% python3 -q
>>> import numpy as np
>>> np.set_printoptions(precision=1, suppress=True, linewidth=140, legacy="1.25")
>>> arr = np.load("arr.npy")
>>> arr
array([[ -6.8,  12.4,  -8.7, -50.4, -11.1,  61.1],
       [ -5.1,  12.7,  -9.7, -42.3,  -9.8,  51. ],
       [ -1.3,  12.4, -10.9, -24.1,  -6.9,  28.1],
       [  1.8,   9.5,  -9.4,  -8.1,  -4.2,   7.4],
       [  2.3,   7.4,  -7.7,  -4.1,  -3.4,   2.3],
       [  2.3,   5.1,  -5.5,  -1.8,  -2.6,  -0.5],
       [  0.7,   0.8,  -1. ,  -0.2,  -0.7,  -0.6],
       [  0.5,   0.6,  -0.7,  -0.2,  -0.5,  -0.5],
       [ -0.8,  -0.7,   0.9,   0.3,   0.8,   0.8],
       [ -1.3,  -0.9,   1.4,   0.6,   1.3,   1.3],
       [ -1.5,  -1. ,   1.6,   0.7,   1.6,   1.5],
       [ -2. ,  -1.2,   1.9,   1. ,   2.1,   1.9],
       [ -4.2,  -0.9,   2.7,   3.6,   5.1,   3.2],
       [ -5.1,  -0.4,   2.6,   5.2,   6.5,   3.4],
       [ -8.7,   4.2,   0.2,  15.6,  13.6,   1.1],
       [-11.1,  10.3,  -3.9,  27.9,  20.3,  -4.3],
       [-12.5,  14.9,  -7.4,  37.4,  25. ,  -9.3],
       [-13.7,  20.6, -11.7,  48.7,  30.4, -15.9],
       [-14.1,  22.7, -13.3,  53.1,  32.3, -18.6],
       [-14.6,  25.4, -15.5,  58.5,  34.8, -22. ]])
>>> Uu, sigma, Vh = np.linalg.svd(arr)
>>> V = Vh[:(sigma > 1e-8).sum()]
>>> rng = np.random.default_rng(578072)
>>> x0 = arr[6] + 3 * arr[12] + rng.integers(2) * np.eye(6)[0]
>>> x0
array([-11.9,  -2. ,   7.1,  10.5,  14.6,   9.1])
>>> print(np.diag(V.T @ V))
[0.3 0.5 0.5 0.6 0.4 0.7]
>>> np.round(V.T @ V, 1) + 0
array([[ 0.3,  0. , -0.1, -0.1, -0.3, -0.3],
       [ 0. ,  0.5, -0.5,  0.1,  0. ,  0.1],
       [-0.1, -0.5,  0.5,  0. ,  0.1,  0. ],
       [-0.1,  0.1,  0. ,  0.6,  0.4, -0.3],
       [-0.3,  0. ,  0.1,  0.4,  0.4,  0.2],
       [-0.3,  0.1,  0. , -0.3,  0.2,  0.7]])
>>> rank = np.linalg.matrix_rank(arr)
>>> print(rank)
3
>>> null = np.linalg.svd(arr)[2][rank:].T
>>> [int(np.linalg.matrix_rank(np.delete(arr, i, axis=0))) for i in range(20)]
[3, 3, 3, 3, 3, 3, 3, 3, 3, 3, 3, 3, 3, 3, 3, 3, 3, 3, 3, 3]
>>> [int(np.linalg.matrix_rank(arr[:i])) for i in range(1, len(arr) + 1)]
[1, 2, 3, 3, 3, 3, 3, 3, 3, 3, 3, 3, 3, 3, 3, 3, 3, 3, 3, 3]
>>> null.shape
(6, 3)
>>> np.linalg.cond(arr) > 100
True
>>> [round(float(x), 1) for x in np.linalg.svd(arr, compute_uv=False)[:3]]
[164.1, 80.4, 25.1]
>>> A = np.loadtxt("out14.csv", delimiter=",")
>>> A.round(1) + 0
array([[ 0. ,  0.8,  1. ,  0.4,  0.9,  1.3,  0.1],
       [ 0. , -1.5, -1.5, -0.9, -1.6, -2.3, -0.1],
       [ 0.1,  1.3,  1.3,  0.8,  1.1,  1.9,  0.2],
       [ 0. , -0.4, -0.5, -0.1, -0.3, -0.6,  0.1],
       [-0.1, -0.8, -1.1, -0.6, -1. , -1.2,  0. ],
       [ 0.1,  0.3,  0.3,  0.2,  0.2,  0.8, -0.2],
       [ 0. , -2.6, -2.5, -1.3, -2.3, -3.7, -0.1],
       [-0.1, -1.6, -1.7, -1. , -1.6, -2.4,  0.1],
       [ 0.1, -0.5, -0.7, -0.2, -0.5, -0.9,  0.1],
       [ 0.2, -0.7, -0.7, -0.3, -0.6, -0.9,  0. ],
       [-0.2, -4.2, -4.3, -2. , -4.2, -6.3,  0. ],
       [ 0.2, -1.4, -1.4, -0.7, -1.2, -1.7,  0. ],
       [ 0. , -0.8, -0.6, -0.3, -0.7, -1. , -0.1],
       [ 0.1,  1.2,  1.1,  0.6,  0.9,  1.8, -0.1],
       [ 0.1, -0.5, -0.4, -0.1, -0.5, -0.7,  0.1],
       [ 0. ,  0.5,  0.5,  0.2,  0.5,  0.6,  0. ],
       [ 0. ,  1. ,  1. ,  0.5,  0.9,  1.4, -0.2],
       [-0.1,  0.9,  0.8,  0.5,  0.8,  1.2, -0.1],
       [ 0. ,  0.2,  0.2,  0. ,  0.3,  0.1,  0.1]])
>>> np.linalg.cond(A) > 100
False
>>> np.abs(np.linalg.svd(A)[2][-1])
array([0.5, 0.7, 0.3, 0.1, 0.2, 0.4, 0.1])
>>> Ac = (A - A.mean(axis=0)) / A.std(axis=0)
>>> Ac.std(axis=0)
array([1., 1., 1., 1., 1., 1., 1.])
>>> c = np.linalg.lstsq(np.delete(Ac, 2, axis=1), Ac[:, 2])[0]
>>> round(1 - np.var(Ac[:, 2] - np.delete(Ac, 2, axis=1) @ c), 1)
1.0
>>> c.round(1) + 0
array([0. , 0.3, 0. , 0.5, 0.2, 0. ])
>>> np.linalg.norm(A, axis=1).argmax()
10
>>> np.linalg.norm(A, axis=0)
array([0.4, 6.3, 6.4, 3.2, 6.1, 9.3, 0.5])
>>> round(float(np.linalg.norm(A, "nuc")), 1)
16.9
>>> feats = np.load("w.npy")
>>> feats
array([[ 2.6, -1. , -3.2,  2.6],
       [-2.4, -4.1,  1.5,  0.1],
       [ 1. , -0.1,  4.8, -0.9],
       [ 2.5, -4.3,  0.2,  0.2],
       [ 2.4,  4.2,  1.3, -0.2],
       [ 1. ,  4.1, -1.1, -2.4],
       [-0.8,  3.6,  3.2, -1.2],
       [ 3.9,  1.2, -1. , -2.8],
       [ 1.6, -3.8,  2.2, -1.8],
       [ 4. ,  2.2,  0.3, -1.9],
       [-0.1,  1.2, -2.8,  4. ],
       [-1.7, -3.6, -3. ,  0.5],
       [-3.5,  2.6,  1. , -2.3],
       [-0.9,  3.7,  2.4, -2.2],
       [-0.3,  5. , -0.2,  0.2],
       [ 0.9, -1.3,  1. ,  4.6],
       [ 4.5,  2.2,  0.1, -0.2],
       [-1.3,  0.2,  4.7, -1.1],
       [-2.1,  4.1,  0.7, -1.8],
       [-2.7,  3.6, -0.5, -2.2],
       [-0.1, -0.9, -0.7,  4.9],
       [-1.9, -3.4,  3.2, -0.2],
       [-2.7, -4. , -0.7, -1.2],
       [ 1. ,  1. ,  1.4, -4.6],
       [-3.9,  2.6, -1.7, -0.5],
       [ 0.1, -3.1,  1.3, -3.7]])
>>> Ac = feats - feats.mean(axis=1)
Traceback (most recent call last):
  File "<python-input-33>", line 1, in <module>
    Ac = feats - feats.mean(axis=1)
         ~~~~~~^~~~~~~~~~~~~~~~~~~~
ValueError: operands could not be broadcast together with shapes (26,4) (26,) 
>>> Ac = feats - feats.mean(axis=0)
>>> Uu, sigma, Vh = np.linalg.svd(Ac, full_matrices=False)
>>> np.searchsorted(np.cumsum(sigma ** 2) / (sigma ** 2).sum(), 0.9) + 1
4
>>> np.round(Vh[0] * np.sign(Vh[0, np.abs(Vh[0]).argmax()]), 1) + 0
array([ 0. ,  0.9,  0.1, -0.3])
>>> np.round(np.abs(Vh[-1]), 1) + 0
array([0. , 0.2, 0.8, 0.6])
>>> np.abs(Uu[:, 0]).argmax()
3
>>> np.round((sigma ** 2).sum() ** 2 / (sigma ** 4).sum(), 1)
3.4
>>> K = np.load("layer8.npy")
>>> K
array([[ 0.8, -0.5,  1.7,  1.4,  1.4,  1.3],
       [ 0.2, -0.4, -0.6, -1.4, -0.4,  0.3],
       [ 0.3, -0.8, -1.2, -0.5, -0.3, -0.4]])
>>> M2 = K / np.sqrt((K ** 2).mean(axis=1, keepdims=True))
>>> print(np.linalg.norm(M2, axis=1))
[2.4 2.4 2.4]
>>> M2[0]
array([ 0.6, -0.4,  1.4,  1.1,  1.1,  1. ])
>>> print(np.round(K - K.mean(axis=1, keepdims=True), 1) + 0)
[[-0.2 -1.5  0.7  0.4  0.4  0.3]
 [ 0.6  0.  -0.2 -1.   0.   0.7]
 [ 0.8 -0.3 -0.7  0.   0.2  0.1]]
>>> np.linalg.matrix_rank(M2) == np.linalg.matrix_rank(K)
True
>>> E, _ = np.linalg.qr(np.array([[-1.5, -0.8, -0.9, -1.7, -0.2, 0.5, 0.9, 0.8, 0.0, -1.0],
...     [-0.2, -1.1, -0.4, 1.4, 1.2, 2.2, 1.5, 0.6, 0.3, 1.0],
...     [1.1, 0.3, 0.3, 0.0, -2.0, -1.4, -0.2, -0.3, -0.8, -1.0],
...     [0.2, 0.8, 1.1, 1.4, 0.6, 1.0, 1.5, 0.3, 0.3, 0.2],
...     [-0.2, 0.6, 1.1, 1.0, 0.6, 1.0, -1.3, -1.2, 0.7, -1.0],
...     [0.3, 0.3, -1.2, -0.3, -1.2, -0.7, 0.6, -0.1, -0.6, -1.3],
...     [0.7, 0.0, 0.3, -0.7, -1.1, 1.0, -0.9, 1.8, -0.5, -1.0],
...     [1.1, -1.6, -0.2, -0.4, 0.4, -1.1, 0.4, -0.2, -1.3, -1.1],
...     [0.8, 0.1, -0.5, 1.0, -0.8, 1.6, -0.1, 0.8, 0.0, -1.8],
...     [1.2, 0.4, -0.7, -1.3, -0.1, -0.2, 1.6, 0.3, -0.9, 0.6]]))
>>> print(E.round(1) + 0)
[[-0.5 -0.3  0.3  0.3  0.2  0.3  0.4  0.3  0.  -0.3]
 [-0.1 -0.5  0.  -0.6 -0.1  0.3  0.2  0.1  0.1  0.5]
 [ 0.4  0.1 -0.1  0.1  0.6 -0.2  0.3  0.3  0.3  0.2]
 [ 0.1  0.3 -0.4 -0.2 -0.1  0.1  0.7 -0.2 -0.3 -0.3]
 [-0.1  0.3 -0.4 -0.1 -0.1  0.2 -0.3  0.7 -0.3  0. ]
 [ 0.1  0.1  0.6 -0.2  0.2 -0.2  0.   0.1 -0.7  0.2]
 [ 0.3  0.  -0.1  0.3  0.3  0.7 -0.1 -0.3 -0.3  0.3]
 [ 0.4 -0.7 -0.2  0.1 -0.1 -0.2  0.   0.1 -0.3 -0.3]
 [ 0.3  0.   0.2 -0.5  0.2  0.4 -0.2  0.   0.2 -0.6]
 [ 0.4  0.1  0.4  0.3 -0.6  0.2  0.2  0.3  0.2  0.1]]
>>> u, r1 = E[0], E[6]
>>> print(np.round(u @ r1, 1))
0.0
>>> pr = (u @ r1) / (u @ u) * u
>>> print(pr.round(1) + 0)
[0. 0. 0. 0. 0. 0. 0. 0. 0. 0.]
>>> np.round(np.outer(u, r1), 1) + 0
array([[-0.1,  0. ,  0.1, -0.2, -0.2, -0.4,  0.1,  0.2,  0.2, -0.2],
       [-0.1,  0. ,  0. , -0.1, -0.1, -0.2,  0. ,  0.1,  0.1, -0.1],
       [ 0.1,  0. ,  0. ,  0.1,  0.1,  0.2,  0. , -0.1, -0.1,  0.1],
       [ 0.1,  0. ,  0. ,  0.1,  0.1,  0.2,  0. , -0.1, -0.1,  0.1],
       [ 0.1,  0. ,  0. ,  0.1,  0.1,  0.1,  0. , -0.1, -0.1,  0.1],
       [ 0.1,  0. ,  0. ,  0.1,  0.1,  0.2,  0. , -0.1, -0.1,  0.1],
       [ 0.1,  0. , -0.1,  0.1,  0.1,  0.2,  0. , -0.1, -0.1,  0.1],
       [ 0.1,  0. ,  0. ,  0.1,  0.1,  0.2,  0. , -0.1, -0.1,  0.1],
       [ 0. ,  0. ,  0. ,  0. ,  0. ,  0. ,  0. ,  0. ,  0. ,  0. ],
       [-0.1,  0. ,  0. , -0.1, -0.1, -0.2,  0. ,  0.1,  0.1, -0.1]])
>>> np.round(r1 - pr, 1) + 0
array([ 0.3,  0. , -0.1,  0.3,  0.3,  0.7, -0.1, -0.3, -0.3,  0.3])
>>> np.linalg.matrix_rank(np.outer(u, r1))
1
>>> round(np.linalg.norm(u + r1) ** 2 + np.linalg.norm(u - r1) ** 2, 1)
4.0
>>> np.round(E.T @ E, 1) + 0
array([[1., 0., 0., 0., 0., 0., 0., 0., 0., 0.],
       [0., 1., 0., 0., 0., 0., 0., 0., 0., 0.],
       [0., 0., 1., 0., 0., 0., 0., 0., 0., 0.],
       [0., 0., 0., 1., 0., 0., 0., 0., 0., 0.],
       [0., 0., 0., 0., 1., 0., 0., 0., 0., 0.],
       [0., 0., 0., 0., 0., 1., 0., 0., 0., 0.],
       [0., 0., 0., 0., 0., 0., 1., 0., 0., 0.],
       [0., 0., 0., 0., 0., 0., 0., 1., 0., 0.],
       [0., 0., 0., 0., 0., 0., 0., 0., 1., 0.],
       [0., 0., 0., 0., 0., 0., 0., 0., 0., 1.]])
>>> np.linalg.norm(E, axis=0)
array([1., 1., 1., 1., 1., 1., 1., 1., 1., 1.])
>>> q, V = np.linalg.qr(E[:, :8])[0], np.linalg.qr(E[:, 8:])[0]
>>> sigma = np.linalg.svd(q.T @ V, compute_uv=False)
>>> sigma.round(1) + 0
array([0., 0.])
>>> np.round(np.linalg.norm(q @ q.T - V @ V.T, 2), 1)
1.0
>>> W0 = np.load("block5.npy")
>>> W0
array([[  0,   0,   0,   0,   0,   0,   0],
       [  0,   0,   0,   0,   0,   0,   0],
       [  0,   0,   4,  -2,   4,  -8,   8],
       [  0,   0,  -2,   1,  -2,   4,  -4],
       [  0,   0,   4,  -2,   4,  -8,   8],
       [  0,   0,  -8,   4,  -8,  16, -16],
       [  0,   0,   8,  -4,   8, -16,  16]])
>>> D = np.linalg.norm(arr[:, None] - arr[None], axis=-1)
>>> D[:5, :5]
array([[ 0. , 13.1, 42.7, 69.2, 75.9],
       [13.1,  0. , 29.6, 56.2, 62.9],
       [42.7, 29.6,  0. , 26.7, 33.6],
       [69.2, 56.2, 26.7,  0. ,  7.1],
       [75.9, 62.9, 33.6,  7.1,  0. ]])
>>> D.mean(axis=1).argmax()
0
>>> print(D.shape)
(20, 20)
>>> t3 = np.stack([W0, 5 * W0, W0[::-1]])
>>> print((t3 @ W0.T).shape)
(3, 7, 7)
>>> np.linalg.matrix_rank(t3.reshape(3, -1))
2
>>> np.einsum("bij,cij->bc", t3, t3)
array([[ 1681,  8405,   369],
       [ 8405, 42025,  1845],
       [  369,  1845,  1681]])
>>> np.allclose(W0[:-1].T @ np.linalg.lstsq(W0[:-1].T, W0[-1])[0], W0[-1])
True
>>> W0 @ np.linalg.pinv(W0) @ W0
array([[  0.,   0.,   0.,   0.,   0.,   0.,   0.],
       [  0.,   0.,   0.,   0.,   0.,   0.,   0.],
       [  0.,   0.,   4.,  -2.,   4.,  -8.,   8.],
       [  0.,   0.,  -2.,   1.,  -2.,   4.,  -4.],
       [  0.,   0.,   4.,  -2.,   4.,  -8.,   8.],
       [  0.,   0.,  -8.,   4.,  -8.,  16., -16.],
       [  0.,   0.,   8.,  -4.,   8., -16.,  16.]])
>>> np.abs(np.diag(np.linalg.qr(W0)[1])) > 1e-9
array([False, False,  True, False, False, False, False])
>>> np.unique(W0.round(6), axis=0).shape
(5, 7)
>>> print([round(float(x), 1) for x in np.linalg.svd(W0, compute_uv=False)[:3]])
[41.0, 0.0, 0.0]
>>> print(np.linalg.cond(W0) > 100)
True
>>> print(np.round(np.linalg.norm(W0, 2) / np.linalg.norm(W0), 1))
1.0
>>> m1 = np.loadtxt("a.csv", delimiter=",")
>>> m1
array([[ 108.,   78.,  -39.,  -26.],
       [-226., -165.,   86.,   57.],
       [-128.,  -96.,   55.,   32.],
       [ -18.,  -12.,    6.,   10.]])
>>> proj = np.triu(np.array([[4, 2, -5, 0], [4, 4, -4, 5], [5, -3, 2, 3], [-1, -2, 1, -3]]), 1) + np.eye(4)
>>> M2 = proj @ m1 @ np.linalg.inv(proj)
>>> M2
array([[  296.,  -364.,  -118.,  2102.],
       [  196.,  -233.,   -56.,  1312.],
       [ -182.,   232.,    91., -1371.],
       [  -18.,    24.,    12.,  -146.]])
>>> print(proj @ m1 - m1 @ proj)
[[  188.   -66.   749.  -319.]
 [  422.   776. -1980.   489.]
 [  -54.   220. -1006.   345.]
 [    0.    36.  -138.    42.]]
>>> print(np.poly(M2))
[    1.    -8.   -59.   678. -1512.]
>>> print(np.linalg.matrix_rank(M2))
4
>>> np.trace(M2), np.trace(m1)
(8.0, 8.0)
>>> x0 = np.array([0, 0, 1, 2])
>>> h1 = np.maximum(m1 @ x0, 0)
>>> np.maximum(m1 @ (3 * x0), 0)
array([  0., 600., 357.,  78.])
>>> np.maximum(m1 @ x0, 0) - np.maximum(-m1 @ x0, 0)
array([-91., 200., 119.,  26.])
>>> X = np.load("test11.npy")
>>> X
array([[ 0.8, -0.9,  0.8],
       [-1.2, -1.6, -1.1],
       [-0.7, -0.9,  1.5],
       [ 1.5,  1.1, -0.4],
       [ 0.7,  0.5,  0.6],
       [-0.9,  0. , -0.4],
       [ 0. ,  1.8, -0.7],
       [-1.1,  0.8, -0.7],
       [ 0.6, -0.9, -0.3],
       [-1.1,  0. ,  0. ],
       [ 0.7, -0.5,  2.6],
       [ 0.4,  0.9,  1.3],
       [ 0.3,  0.2, -0.6],
       [ 0.3,  0.7,  1. ],
       [ 0.4,  0.5, -0.3],
       [-1. ,  0.5,  0. ],
       [ 0.7,  2.1, -2.2],
       [-1. ,  0.4,  0. ],
       [-0.8, -0.6,  2.1],
       [ 1.3,  0.5,  0.2],
       [-0.7,  0.2,  0.4],
       [ 0.2,  0.1, -0.8],
       [ 1.5,  0.3,  1. ],
       [ 0.3, -0.7, -0.1],
       [ 1. , -2.7,  0. ],
       [ 0.4, -0.4, -2.3],
       [ 0.1, -0.4,  0.4],
       [-1.5,  0. ,  1. ],
       [ 0.1, -1. , -1.6],
       [ 0.3,  1.1,  0.4],
       [-0.5, -0.6,  0.2],
       [ 0.9, -1.8,  1.8],
       [-0.5,  0.1, -0.4],
       [ 1.6,  0.9,  0.2]])
>>> Ac = (X - X.mean(axis=0)) / X.std(axis=0)
>>> print(Ac.std(axis=0))
[1. 1. 1.]
>>> print(np.argwhere(np.abs(Ac) > 2))
[[10  2]
 [16  1]
 [16  2]
 [24  1]
 [25  2]]
>>> c = np.linalg.lstsq(np.delete(Ac, 0, axis=1), Ac[:, 0])[0]
>>> round(float(1 - np.var(Ac[:, 0] - np.delete(Ac, 0, axis=1) @ c)), 1)
0.0
